% ipython --no-banner

In [1]: import numpy as np

In [2]: np.set_printoptions(suppress=True, linewidth=120)

In [3]: def rd(a):
   ...:     return np.round(a, 1) + 0
   ...: 

In [4]: arr = np.load("layer3.npy")

In [5]: arr
Out[5]: 
array([[ -4,  -6,  -3,   0,   1,   1,  -9],
       [-11,  -2,   6,  -4,  -5,  -8, -13],
       [-12,   4,  12,  -7, -11,  -9, -10],
       [-19,  13,   5, -15, -14,  -6, -14],
       [-15,  19,  -2, -10, -13,  -4, -22],
       [-22,  13,   4,  -3, -16,   4, -27],
       [-18,   6,  11,  -6, -10,  11, -19],
       [-25,  -2,  15,  -1, -17,  14, -22],
       [-23, -11,  24,   3, -21,  21, -28],
       [-17, -10,  30,   3, -15,  22, -35],
       [-19, -17,  38,  -6, -17,  23, -44],
       [-25, -20,  46,  -9, -15,  21, -53],
       [-25, -29,  41,   0,  -9,  21, -44],
       [-22, -20,  47,   5, -13,  30, -50],
       [-22, -15,  47,   0, -10,  29, -50],
       [-14, -18,  55,  -4, -13,  36, -45],
       [ -5, -21,  63,  -4,  -8,  36, -42],
       [  3, -17,  64, -11, -17,  40, -50]])

In [6]: z = arr[:, 2] > np.median(arr[:, 2])

In [7]: r0 = arr[z].mean(axis=0) - arr[~z].mean(axis=0)

In [8]: (((arr - arr.mean(axis=0)) @ r0 > 0) == z).mean()
Out[8]: np.float64(1.0)

In [9]: gram = np.cov(arr, rowvar=False)

In [10]: rd(np.polyfit(arr[:, 1], arr[:, 6], 1))
Out[10]: array([  0.9, -25.7])

In [11]: rd(arr.std(axis=0))
Out[11]: array([ 7.8, 13.4, 22. ,  5.2,  5. , 15.6, 15.1])

In [12]: np.argsort(-arr.std(axis=0).round(6), kind="stable")
Out[12]: array([2, 5, 6, 1, 0, 3, 4])

In [13]: def softmax(z):
    ...:     e = np.exp(z - z.max(axis=-1, keepdims=True))
    ...:     return e / e.sum(axis=-1, keepdims=True)
    ...: 

In [14]: rd(softmax(arr[7] + 4))
Out[14]: array([0. , 0. , 0.7, 0. , 0. , 0.3, 0. ])

In [15]: rd(softmax(10 * arr[7]))
Out[15]: array([0., 0., 1., 0., 0., 0., 0.])

In [16]: rd(softmax(arr[7]))
Out[16]: array([0. , 0. , 0.7, 0. , 0. , 0.3, 0. ])

In [17]: S = arr @ arr.T / np.sqrt(7)

In [18]: rd(softmax(S)[7] @ arr)
Out[18]: array([-25., -20.,  46.,  -9., -15.,  21., -53.])

In [19]: O, evecs = np.linalg.qr(arr[:, :3])[0], np.linalg.qr(arr[:, 3:])[0]

In [20]: sv = np.linalg.svd(O.T @ evecs, compute_uv=False)

In [21]: rd(np.degrees(np.arccos(sv.clip(0, 1))))
Out[21]: array([ 7.8, 26.1, 45.1])

In [22]: F = np.load("mat.npy")

In [23]: F
Out[23]: 
array([[-5,  9, -5,  9],
       [-7,  1, -7,  1],
       [-5,  9, -5,  9],
       [-7,  1, -7,  1]])

In [24]: r0 = np.array([1, 0])

In [25]: np.polyval(r0, F[0])
Out[25]: array([-5,  9, -5,  9])

In [26]: np.convolve(F[0], r0)
Out[26]: array([-5,  9, -5,  9,  0])

In [27]: F.mean(axis=0)
Out[27]: array([-6.,  5., -6.,  5.])

In [28]: np.count_nonzero(F)
Out[28]: np.int64(16)

In [29]: np.linalg.matrix_rank(F)
Out[29]: np.int64(2)

In [30]: rd(np.linalg.svd(F, compute_uv=False))
Out[30]: array([22.8, 10.2,  0. ,  0. ])

In [31]: other = np.array([[0, -1, 2], [0, 0, 0], [1, 1, -2], [-1, -2, 2]])

In [32]: np.einsum("ij,ij->i", F, F)
Out[32]: array([212, 100, 212, 100])

In [33]: np.einsum("ik,kj->ji", F, other)
Out[33]: 
array([[-14,  -8, -14,  -8],
       [-18,  -2, -18,  -2],
       [ 18,   2,  18,   2]])

In [34]: other.T @ F.T
Out[34]: 
array([[-14,  -8, -14,  -8],
       [-18,  -2, -18,  -2],
       [ 18,   2,  18,   2]])

In [35]: np.linalg.matrix_rank(np.vstack([F, other.T]))
Out[35]: np.int64(4)

In [36]: left, sv, VT = np.linalg.svd(F)

In [37]: evecs = VT[:(sv > 1e-8).sum()]

In [38]: rng = np.random.default_rng(51)

In [39]: x0 = F[2] + 2 * F[3] + rng.integers(2) * np.eye(4)[2]

In [40]: x0
Out[40]: array([-19.,  11., -19.,  11.])

In [41]: np.allclose(evecs.T @ evecs @ x0, x0)
Out[41]: True

In [42]: rd(evecs.T @ evecs)
Out[42]: 
array([[0.5, 0. , 0.5, 0. ],
       [0. , 0.5, 0. , 0.5],
       [0.5, 0. , 0.5, 0. ],
       [0. , 0.5, 0. , 0.5]])

In [43]: np.linalg.matrix_rank(np.vstack([F, x0]))
Out[43]: np.int64(2)

In [44]: x0 = np.array([2, 1, 3, 2])

In [45]: F @ (2 * x0)
Out[45]: array([  4, -64,   4, -64])

In [46]: F * x0
Out[46]: 
array([[-10,   9, -15,  18],
       [-14,   1, -21,   2],
       [-10,   9, -15,  18],
       [-14,   1, -21,   2]])

In [47]: np.linalg.norm(F @ x0) <= np.linalg.norm(F, 2) * np.linalg.norm(x0) + 1e-9
Out[47]: np.True_

In [48]: (F @ x0).argmax()
Out[48]: np.int64(0)

In [49]: F @ x0
Out[49]: array([  2, -32,   2, -32])

In [50]: E = np.loadtxt("block12.csv", delimiter=",")

In [51]: rd(E)
Out[51]: 
array([[ 10.5,  40.6,  -9.4,  -9.7,  56.3,  -3.8,  64.2, -29.9, -20.9],
       [  7.2,  33.2,  -7.2,  -7.9,  46.1,  -2. ,  52.7, -25.7, -17.5],
       [  2.1,  20.6,  -3.6,  -5.4,  28.9,   0.7,  33.1, -17.9, -11.6],
       [  1.2,  18.3,  -2.9,  -5. ,  25.8,   1.1,  29.5, -16.4, -10.6],
       [  0.2,  15.3,  -2.1,  -4.6,  21.8,   1.5,  24.8, -14.3,  -9.1],
       [ -2. ,   4.2,   0.5,  -3.1,   6.9,   2. ,   7.2,  -5. ,  -3.4],
       [ -2. ,   3.5,   0.6,  -2.9,   5.9,   1.9,   6. ,  -4.3,  -3. ],
       [ -1.8,   2.6,   0.6,  -2.7,   4.6,   1.7,   4.5,  -3.3,  -2.4],
       [ -1.8,   2.3,   0.6,  -2.6,   4.3,   1.6,   4. ,  -3. ,  -2.2],
       [ -1.4,   1.4,   0.6,  -2.1,   2.8,   1.3,   2.4,  -1.9,  -1.5],
       [ -0.5,   0.3,   0.3,  -0.9,   0.8,   0.4,   0.5,  -0.4,  -0.4],
       [ -0.2,   0.1,   0.1,  -0.3,   0.3,   0.2,   0.2,  -0.1,  -0.2],
       [  0.1,   0. ,  -0.1,   0.2,  -0.2,  -0.1,  -0.1,   0.1,   0.1],
       [  0.4,  -0.1,  -0.3,   0.8,  -0.6,  -0.3,  -0.3,   0.2,   0.3],
       [  0.9,  -0.2,  -0.6,   2. ,  -1.3,  -0.7,  -0.5,   0.3,   0.7],
       [  2.4,  -0.3,  -2.1,   7.2,  -3.9,  -1.7,  -0.7,  -0.5,   2. ],
       [  3.1,  -0.4,  -3.7,  14.4,  -7.6,  -2.2,  -1.1,  -2.5,   3.5],
       [  3. ,  -0.9,  -4.9,  21.4, -11.6,  -2. ,  -1.9,  -4.8,   4.9],
       [  3. ,  -1. ,  -5. ,  22.2, -12.1,  -2. ,  -2. ,  -5.1,   5. ],
       [  2.6,  -1.7,  -5.8,  27.7, -15.7,  -1.6,  -3. ,  -6.9,   6.2],
       [ -5.4, -10.9,  -9.3,  69.3, -47.5,   4.6, -16.5, -20.7,  15.8],
       [ -9.7, -15.7, -10. ,  85. , -61.1,   7.8, -23.5, -25.7,  19.7]])

In [52]: D = np.linalg.norm(E[:, None] - E[None], axis=-1)

In [53]: rd(D[:5, :5])
Out[53]: 
array([[ 0. , 18.5, 50. , 55.7, 63.1],
       [18.5,  0. , 31.4, 37.1, 44.6],
       [50. , 31.4,  0. ,  5.7, 13.2],
       [55.7, 37.1,  5.7,  0. ,  7.5],
       [63.1, 44.6, 13.2,  7.5,  0. ]])

In [54]: np.flatnonzero(D[20] < D.mean() / 2)
Out[54]: array([20])

In [55]: np.unravel_index(D.round(6).argmax(), D.shape)
Out[55]: (np.int64(0), np.int64(21))

In [56]: np.linalg.matrix_rank(D ** 2)
Out[56]: np.int64(5)

In [57]: D.shape
Out[57]: (22, 22)

In [58]: Xc = E - E.mean(axis=0)

In [59]: left, sv, VT = np.linalg.svd(Xc, full_matrices=False)

In [60]: np.linalg.matrix_rank(Xc)
Out[60]: np.int64(3)

In [61]: np.abs(VT[0]).argmax()
Out[61]: np.int64(4)

In [62]: rd((sv ** 2).sum() ** 2 / (sv ** 4).sum())
Out[62]: np.float64(1.4)

In [63]: rd(Xc.mean(axis=0))
Out[63]: array([0., 0., 0., 0., 0., 0., 0., 0., 0.])

In [64]: np.searchsorted(np.cumsum(sv ** 2) / (sv ** 2).sum(), 0.9) + 1
Out[64]: np.int64(2)

In [65]: (np.sign(left[:, 0]) == np.sign(left[0, 0])).astype(int)
Out[65]: array([1, 1, 1, 1, 1, 1, 1, 1, 1, 1, 0, 0, 0, 0, 0, 0, 0, 0, 0, 0, 0, 0])

In [66]: rd(sv)
Out[66]: array([190.4,  83.1,  18.2,   0. ,   0. ,   0. ,   0. ,   0. ,   0. ])

In [67]: rank = np.linalg.matrix_rank(E)

In [68]: rank
Out[68]: np.int64(3)

In [69]: N = np.linalg.svd(E)[2][rank:].T

In [70]: rd(N @ N.T)
Out[70]: 
array([[ 0.6, -0.1,  0.2, -0.1, -0.1,  0.3, -0.1, -0.3, -0.1],
       [-0.1,  0.8,  0.1,  0. , -0.2,  0.1, -0.3,  0.1,  0.1],
       [ 0.2,  0.1,  0.9,  0.2,  0. , -0.1,  0.1,  0. ,  0. ],
       [-0.1,  0. ,  0.2,  0.3,  0.3,  0.1, -0.1,  0.2, -0.1],
       [-0.1, -0.2,  0. ,  0.3,  0.6,  0. , -0.3,  0. ,  0.1],
       [ 0.3,  0.1, -0.1,  0.1,  0. ,  0.7,  0. ,  0.2,  0.1],
       [-0.1, -0.3,  0.1, -0.1, -0.3,  0. ,  0.6,  0.2,  0.1],
       [-0.3,  0.1,  0. ,  0.2,  0. ,  0.2,  0.2,  0.6, -0.1],
       [-0.1,  0.1,  0. , -0.1,  0.1,  0.1,  0.1, -0.1,  0.9]])

In [71]: [int(np.linalg.matrix_rank(E[:i])) for i in range(1, len(E) + 1)]
Out[71]: [1, 2, 3, 3, 3, 3, 3, 3, 3, 3, 3, 3, 3, 3, 3, 3, 3, 3, 3, 3, 3, 3]

In [72]: np.linalg.matrix_rank(E.T @ E), np.linalg.matrix_rank(E @ E.T)
Out[72]: (np.int64(3), np.int64(3))

In [73]: [int(np.linalg.matrix_rank(np.delete(E, i, axis=0))) for i in range(22)]
Out[73]: [3, 3, 3, 3, 3, 3, 3, 3, 3, 3, 3, 3, 3, 3, 3, 3, 3, 3, 3, 3, 3, 3]

In [74]: np.allclose(E @ N, 0)
Out[74]: True

In [75]: K = np.load("a.npy")

In [76]: K
Out[76]: 
array([[0, 0, 1, 0, 0, 1, 1, 0],
       [0, 0, 0, 0, 0, 0, 0, 1],
       [1, 0, 0, 0, 0, 1, 0, 0],
       [0, 0, 0, 0, 0, 0, 0, 0],
       [0, 0, 0, 0, 0, 1, 1, 0],
       [1, 0, 1, 0, 1, 0, 1, 0],
       [1, 0, 0, 0, 1, 1, 0, 0],
       [0, 1, 0, 0, 0, 0, 0, 0]])

In [77]: K.ravel(order="F")
Out[77]: 
array([0, 0, 1, 0, 0, 1, 1, 0, 0, 0, 0, 0, 0, 0, 0, 1, 1, 0, 0, 0, 0, 1, 0, 0, 0, 0, 0, 0, 0, 0, 0, 0, 0, 0, 0, 0, 0,
       1, 1, 0, 1, 0, 1, 0, 1, 0, 1, 0, 1, 0, 0, 0, 1, 1, 0, 0, 0, 1, 0, 0, 0, 0, 0, 0])

In [78]: K.reshape(2, -1)
Out[78]: 
array([[0, 0, 1, 0, 0, 1, 1, 0, 0, 0, 0, 0, 0, 0, 0, 1, 1, 0, 0, 0, 0, 1, 0, 0, 0, 0, 0, 0, 0, 0, 0, 0],
       [0, 0, 0, 0, 0, 1, 1, 0, 1, 0, 1, 0, 1, 0, 1, 0, 1, 0, 0, 0, 1, 1, 0, 0, 0, 1, 0, 0, 0, 0, 0, 0]])

In [79]: t3 = K.reshape(8, 2, -1)

In [80]: t3.transpose(1, 0, 2)
Out[80]: 
array([[[0, 0, 1, 0],
        [0, 0, 0, 0],
        [1, 0, 0, 0],
        [0, 0, 0, 0],
        [0, 0, 0, 0],
        [1, 0, 1, 0],
        [1, 0, 0, 0],
        [0, 1, 0, 0]],

       [[0, 1, 1, 0],
        [0, 0, 0, 1],
        [0, 1, 0, 0],
        [0, 0, 0, 0],
        [0, 1, 1, 0],
        [1, 0, 1, 0],
        [1, 1, 0, 0],
        [0, 0, 0, 0]]])

In [81]: np.einsum("ihd,ihd->ih", t3, t3)
Out[81]: 
array([[1, 2],
       [0, 1],
       [1, 1],
       [0, 0],
       [0, 2],
       [2, 2],
       [1, 2],
       [1, 0]])

In [82]: t3.shape
Out[82]: (8, 2, 4)

In [83]: np.einsum("ihd,jhd->hij", t3, t3).shape
Out[83]: (2, 8, 8)

In [84]: t3.sum(axis=1)
Out[84]: 
array([[0, 1, 2, 0],
       [0, 0, 0, 1],
       [1, 1, 0, 0],
       [0, 0, 0, 0],
       [0, 1, 1, 0],
       [2, 0, 2, 0],
       [2, 1, 0, 0],
       [0, 1, 0, 0]])
